$ python -q
>>> import numpy as np
>>> import numpy.linalg as la
>>> np.set_printoptions(suppress=True, linewidth=200)
>>> basis = np.array([[2.2, 2.3, 0.6]])
>>> rng = np.random.default_rng(673034)
>>> arr = np.array([[0], [-3], [-3], [-2], [3], [2], [-3], [0], [-2], [3], [-3]]) @ basis + 0.02 * rng.normal(size=(11, 3))
>>> arr.round(2) + 0
array([[-0.01,  0.01,  0.01],
       [-6.63, -6.89, -1.76],
       [-6.59, -6.92, -1.8 ],
       [-4.4 , -4.62, -1.19],
       [ 6.61,  6.9 ,  1.8 ],
       [ 4.38,  4.6 ,  1.2 ],
       [-6.61, -6.93, -1.79],
       [ 0.03,  0.  ,  0.  ],
       [-4.45, -4.58, -1.18],
       [ 6.59,  6.94,  1.81],
       [-6.62, -6.91, -1.82]])
>>> U, sig, vt = la.svd(arr)
>>> np.argmax(sig[:-1] / (sig[1:] + 1e-6)) + 1
np.int64(1)
>>> sig.round(2)
array([26.35,  0.09,  0.04])
>>> other = U[:, :1] @ np.diag(sig[:1]) @ vt[:1]
>>> round(np.abs(arr - other).max(), 2)
np.float64(0.04)
>>> la.matrix_rank(arr, rtol=0.05)
np.int64(1)
>>> basis = arr[[3, 2]].astype(float)
>>> for _ in range(3):
...     idx = la.norm(arr[:, None] - basis, axis=-1).argmin(axis=1)
...     basis = np.array([arr[idx == j].mean(axis=0) for j in range(2)])
... 
>>> idx
array([0, 1, 1, 1, 0, 0, 1, 0, 1, 0, 1])
>>> np.bincount(idx)
array([5, 6])
>>> np.round(basis[1] - basis[0], 2)
array([-9.41, -9.83, -2.55])
>>> X = np.load("a.npy")
>>> X
array([[0, 0, 1, 0, 0, 0, 0, 0, 0, 0, 0, 0],
       [0, 0, 1, 0, 0, 0, 0, 0, 0, 0, 1, 0],
       [1, 1, 0, 0, 0, 0, 0, 0, 0, 0, 1, 0],
       [0, 0, 0, 0, 0, 1, 1, 1, 1, 0, 0, 1],
       [0, 0, 0, 0, 0, 1, 1, 1, 1, 1, 0, 1],
       [0, 0, 0, 1, 1, 0, 0, 0, 1, 1, 0, 1],
       [0, 0, 0, 1, 1, 0, 0, 0, 1, 1, 0, 1],
       [0, 0, 0, 1, 1, 0, 0, 0, 1, 1, 0, 1],
       [0, 0, 0, 1, 1, 1, 1, 1, 0, 1, 0, 1],
       [0, 0, 0, 0, 1, 1, 1, 1, 1, 0, 0, 1],
       [0, 1, 1, 0, 0, 0, 0, 0, 0, 0, 0, 0],
       [0, 0, 0, 1, 1, 1, 1, 1, 1, 1, 0, 0]])
>>> X.sum(axis=0)
array([1, 2, 3, 5, 6, 5, 5, 5, 7, 6, 2, 7])
>>> X @ X
array([[1, 1, 0, 0, 0, 0, 0, 0, 0, 0, 1, 0],
       [1, 2, 1, 0, 0, 0, 0, 0, 0, 0, 1, 0],
       [0, 1, 3, 0, 0, 0, 0, 0, 0, 0, 1, 0],
       [0, 0, 0, 5, 5, 2, 2, 2, 4, 5, 0, 4],
       [0, 0, 0, 5, 6, 3, 3, 3, 5, 5, 0, 5],
       [0, 0, 0, 2, 3, 5, 5, 5, 4, 3, 0, 4],
       [0, 0, 0, 2, 3, 5, 5, 5, 4, 3, 0, 4],
       [0, 0, 0, 2, 3, 5, 5, 5, 4, 3, 0, 4],
       [0, 0, 0, 4, 5, 4, 4, 4, 7, 5, 0, 6],
       [0, 0, 0, 5, 5, 3, 3, 3, 5, 6, 0, 5],
       [1, 1, 1, 0, 0, 0, 0, 0, 0, 0, 2, 0],
       [0, 0, 0, 4, 5, 4, 4, 4, 6, 5, 0, 7]])
>>> low = np.diag(X.sum(axis=1)) - X
>>> np.round(la.eigvalsh(low), 2) + 0
array([0., 0., 1., 3., 4., 5., 5., 5., 7., 8., 8., 8.])
>>> low @ np.ones(12)
array([0., 0., 0., 0., 0., 0., 0., 0., 0., 0., 0., 0.])
>>> la.matrix_rank(low)
np.int64(10)
>>> other = X / la.norm(X, axis=1, keepdims=True)
>>> C2 = other @ other.T
>>> np.argwhere(np.triu(np.abs(C2) > 0.95, 1))
array([[5, 6],
       [5, 7],
       [6, 7]])
>>> C2.round(2)
array([[1.  , 0.71, 0.  , 0.  , 0.  , 0.  , 0.  , 0.  , 0.  , 0.  , 0.71, 0.  ],
       [0.71, 1.  , 0.41, 0.  , 0.  , 0.  , 0.  , 0.  , 0.  , 0.  , 0.5 , 0.  ],
       [0.  , 0.41, 1.  , 0.  , 0.  , 0.  , 0.  , 0.  , 0.  , 0.  , 0.41, 0.  ],
       [0.  , 0.  , 0.  , 1.  , 0.91, 0.4 , 0.4 , 0.4 , 0.68, 0.91, 0.  , 0.68],
       [0.  , 0.  , 0.  , 0.91, 1.  , 0.55, 0.55, 0.55, 0.77, 0.83, 0.  , 0.77],
       [0.  , 0.  , 0.  , 0.4 , 0.55, 1.  , 1.  , 1.  , 0.68, 0.55, 0.  , 0.68],
       [0.  , 0.  , 0.  , 0.4 , 0.55, 1.  , 1.  , 1.  , 0.68, 0.55, 0.  , 0.68],
       [0.  , 0.  , 0.  , 0.4 , 0.55, 1.  , 1.  , 1.  , 0.68, 0.55, 0.  , 0.68],
       [0.  , 0.  , 0.  , 0.68, 0.77, 0.68, 0.68, 0.68, 1.  , 0.77, 0.  , 0.86],
       [0.  , 0.  , 0.  , 0.91, 0.83, 0.55, 0.55, 0.55, 0.77, 1.  , 0.  , 0.77],
       [0.71, 0.5 , 0.41, 0.  , 0.  , 0.  , 0.  , 0.  , 0.  , 0.  , 1.  , 0.  ],
       [0.  , 0.  , 0.  , 0.68, 0.77, 0.68, 0.68, 0.68, 0.86, 0.77, 0.  , 1.  ]])
>>> (np.abs(C2) > 0.9).astype(int)
array([[1, 0, 0, 0, 0, 0, 0, 0, 0, 0, 0, 0],
       [0, 1, 0, 0, 0, 0, 0, 0, 0, 0, 0, 0],
       [0, 0, 1, 0, 0, 0, 0, 0, 0, 0, 0, 0],
       [0, 0, 0, 1, 1, 0, 0, 0, 0, 1, 0, 0],
       [0, 0, 0, 1, 1, 0, 0, 0, 0, 0, 0, 0],
       [0, 0, 0, 0, 0, 1, 1, 1, 0, 0, 0, 0],
       [0, 0, 0, 0, 0, 1, 1, 1, 0, 0, 0, 0],
       [0, 0, 0, 0, 0, 1, 1, 1, 0, 0, 0, 0],
       [0, 0, 0, 0, 0, 0, 0, 0, 1, 0, 0, 0],
       [0, 0, 0, 1, 0, 0, 0, 0, 0, 1, 0, 0],
       [0, 0, 0, 0, 0, 0, 0, 0, 0, 0, 1, 0],
       [0, 0, 0, 0, 0, 0, 0, 0, 0, 0, 0, 1]])
>>> [round(float(la.det(X[:i, :i])), 2) + 0 for i in range(1, 13)]
[0.0, 0.0, 0.0, 0.0, 0.0, 0.0, 0.0, 0.0, 0.0, 0.0, 0.0, 0.0]
>>> round(la.eigvalsh(X).min(), 2)
np.float64(-2.73)
>>> rk = la.matrix_rank(X)
>>> rk
np.int64(10)
>>> ns = la.svd(X)[2][rk:].T
>>> [int(la.matrix_rank(X[:, :j + 1])) for j in range(12)]
[1, 2, 3, 4, 5, 6, 6, 6, 7, 8, 9, 10]
>>> [int(la.matrix_rank(np.delete(X, i, axis=0))) for i in range(12)]
[9, 9, 9, 9, 9, 10, 10, 10, 9, 9, 9, 9]
>>> ns.shape
(12, 2)
>>> la.matrix_rank(X.T @ X), la.matrix_rank(X @ X.T)
(np.int64(10), np.int64(10))
>>> np.round(X @ ns, 2) + 0
array([[0., 0.],
       [0., 0.],
       [0., 0.],
       [0., 0.],
       [0., 0.],
       [0., 0.],
       [0., 0.],
       [0., 0.],
       [0., 0.],
       [0., 0.],
       [0., 0.],
       [0., 0.]])
>>> [int(la.matrix_rank(X[:i])) for i in range(1, len(X) + 1)]
[1, 2, 3, 4, 5, 6, 6, 6, 7, 8, 9, 10]
>>> f, r1 = X[4], X[1]
>>> f @ r1
np.int64(0)
>>> p = (f @ r1) / (f @ f) * f
>>> r1 - p
array([0., 0., 1., 0., 0., 0., 0., 0., 0., 0., 1., 0.])
>>> np.outer(f, r1)
array([[0, 0, 0, 0, 0, 0, 0, 0, 0, 0, 0, 0],
       [0, 0, 0, 0, 0, 0, 0, 0, 0, 0, 0, 0],
       [0, 0, 0, 0, 0, 0, 0, 0, 0, 0, 0, 0],
       [0, 0, 0, 0, 0, 0, 0, 0, 0, 0, 0, 0],
       [0, 0, 0, 0, 0, 0, 0, 0, 0, 0, 0, 0],
       [0, 0, 1, 0, 0, 0, 0, 0, 0, 0, 1, 0],
       [0, 0, 1, 0, 0, 0, 0, 0, 0, 0, 1, 0],
       [0, 0, 1, 0, 0, 0, 0, 0, 0, 0, 1, 0],
       [0, 0, 1, 0, 0, 0, 0, 0, 0, 0, 1, 0],
       [0, 0, 1, 0, 0, 0, 0, 0, 0, 0, 1, 0],
       [0, 0, 0, 0, 0, 0, 0, 0, 0, 0, 0, 0],
       [0, 0, 1, 0, 0, 0, 0, 0, 0, 0, 1, 0]])
>>> round(float(la.norm(f + r1) ** 2 + la.norm(f - r1) ** 2), 2)
16.0
>>> other = np.array([[-3, 0, 2, 2, -1, -1, 3, 2, 1, -2, 3, 0, 2],
...     [-2, 1, -1, -1, 0, 2, 3, 0, 2, 3, -3, 1, -2],
...     [-2, -1, 1, -3, -2, -3, -1, 2, -2, 2, 0, 3, 1],
...     [1, 2, 0, -2, -2, -3, -1, 3, -1, -2, 2, 0, 2],
...     [-3, 1, -3, 1, 0, -3, 1, -2, 2, -1, -1, -3, 2],
...     [-1, -3, -2, 0, -3, 2, 1, 1, 2, -3, 0, -3, -3],
...     [2, 2, 1, -3, 1, 2, -1, 0, -1, -1, 3, -3, -1],
...     [3, -1, -2, -1, 1, 1, 3, 1, 0, 3, 0, -2, -1],
...     [3, 1, -1, 3, 2, -3, -3, 3, -2, 2, 1, -2, -3],
...     [0, 0, -1, 3, 0, -3, -3, 0, 3, 0, -3, 1, -2],
...     [-2, 2, 2, 2, -2, 3, -3, -3, -2, -1, -2, 0, 2],
...     [-2, -1, -3, 0, 1, 2, -3, 1, 1, 3, -3, -1, 0],
...     [3, -2, 3, 3, 2, -3, 1, -3, -3, -3, 2, -1, 3]])
>>> K = other + other.T
>>> K
array([[-6, -2,  0,  3, -4, -2,  5,  5,  4, -2,  1, -2,  5],
       [-2,  2, -2,  1,  1, -1,  5, -1,  3,  3, -1,  0, -4],
       [ 0, -2,  2, -3, -5, -5,  0,  0, -3,  1,  2,  0,  4],
       [ 3,  1, -3, -4, -1, -3, -4,  2,  2,  1,  4,  0,  5],
       [-4,  1, -5, -1,  0, -6,  2, -1,  4, -1, -3, -2,  4],
       [-2, -1, -5, -3, -6,  4,  3,  2, -1, -6,  3, -1, -6],
       [ 5,  5,  0, -4,  2,  3, -2,  3, -4, -4,  0, -6,  0],
       [ 5, -1,  0,  2, -1,  2,  3,  2,  3,  3, -3, -1, -4],
       [ 4,  3, -3,  2,  4, -1, -4,  3, -4,  5, -1, -1, -6],
       [-2,  3,  1,  1, -1, -6, -4,  3,  5,  0, -4,  4, -5],
       [ 1, -1,  2,  4, -3,  3,  0, -3, -1, -4, -4, -3,  4],
       [-2,  0,  0,  0, -2, -1, -6, -1, -1,  4, -3, -2, -1],
       [ 5, -4,  4,  5,  4, -6,  0, -4, -6, -5,  4, -1,  6]])
>>> # equal to its transpose
>>> C2 = np.cov(arr, rowvar=False)
>>> np.round(arr.std(axis=0), 2)
array([5.15, 5.39, 1.4 ])
>>> np.argsort(-arr.std(axis=0).round(6), kind="stable")
array([1, 0, 2])
>>> np.round(la.eigvalsh(C2)[::-1], 2) + 0
array([63.32,  0.  ,  0.  ])
>>> C2.round(2)
array([[29.2 , 30.55,  7.93],
       [30.55, 31.96,  8.3 ],
       [ 7.93,  8.3 ,  2.16]])
>>> np.argwhere(np.triu(np.abs(np.corrcoef(arr.T)) > 0.8, 1))
array([[0, 1],
       [0, 2],
       [1, 2]])
>>> np.round(np.corrcoef(arr.T), 2)
array([[1., 1., 1.],
       [1., 1., 1.],
       [1., 1., 1.]])
>>> ev, vecs = la.eigh(K)
>>> np.abs(vecs[:, -1]).round(6).argmax()
np.int64(12)
>>> round(ev.sum(), 2), np.trace(K)
(np.float64(-6.0), np.int64(-6))
>>> w1 = np.array([[-2, -1, 3, 2, 0, -2],
...     [-1, 2, 1, -2, 0, 2],
...     [0, -2, -2, 3, -1, 1],
...     [0, 3, -2, 2, 1, -2],
...     [1, -1, -2, 3, 2, -1],
...     [-2, 2, 2, 1, -2, -1],
...     [-2, -1, -3, 2, 3, 2],
...     [2, -3, -3, 0, 1, 3],
...     [1, 1, -2, -3, 1, 0],
...     [1, -2, -3, -1, 2, 3],
...     [1, -1, -1, -1, 0, 1],
...     [2, -1, 3, 1, 0, 2],
...     [-3, 2, 3, -3, -2, -1]])
>>> c = np.array([0, 0, -1, 3, 0, -3])
>>> H = np.maximum(K @ w1 + c, 0)
>>> la.matrix_rank(H)
np.int64(6)
>>> basis = np.array([[1, 2, 0], [3, 0, 5], [5, 5, 0], [4, 5, 3], [2, 2, 5], [3, 5, 5]])
>>> (H @ basis).round(6).argmax(axis=1)
array([2, 2, 1, 1, 2, 0, 1, 2, 1, 1, 0, 0, 1])
>>> np.all(la.eigvalsh(K) > 0)
np.False_
>>> m1 = np.load("case11.npy")
>>> m1
array([[-4.,  0., -2.,  2.,  2.,  2.],
       [ 0., -1., -1.,  7., -2., -5.],
       [ 0.,  5.,  2., -8.,  8.,  9.],
       [ 0., -7.,  6.,  6., -5.,  2.],
       [ 0., -7., -9., -5.,  9., -5.],
       [ 0.,  4.,  4.,  7., -1.,  8.]])
>>> O, vecs = la.qr(m1[:, :5])[0], la.qr(m1[:, 5:])[0]
>>> sig = la.svd(O.T @ vecs, compute_uv=False)
>>> (sig > 0.9).sum()
np.int64(1)
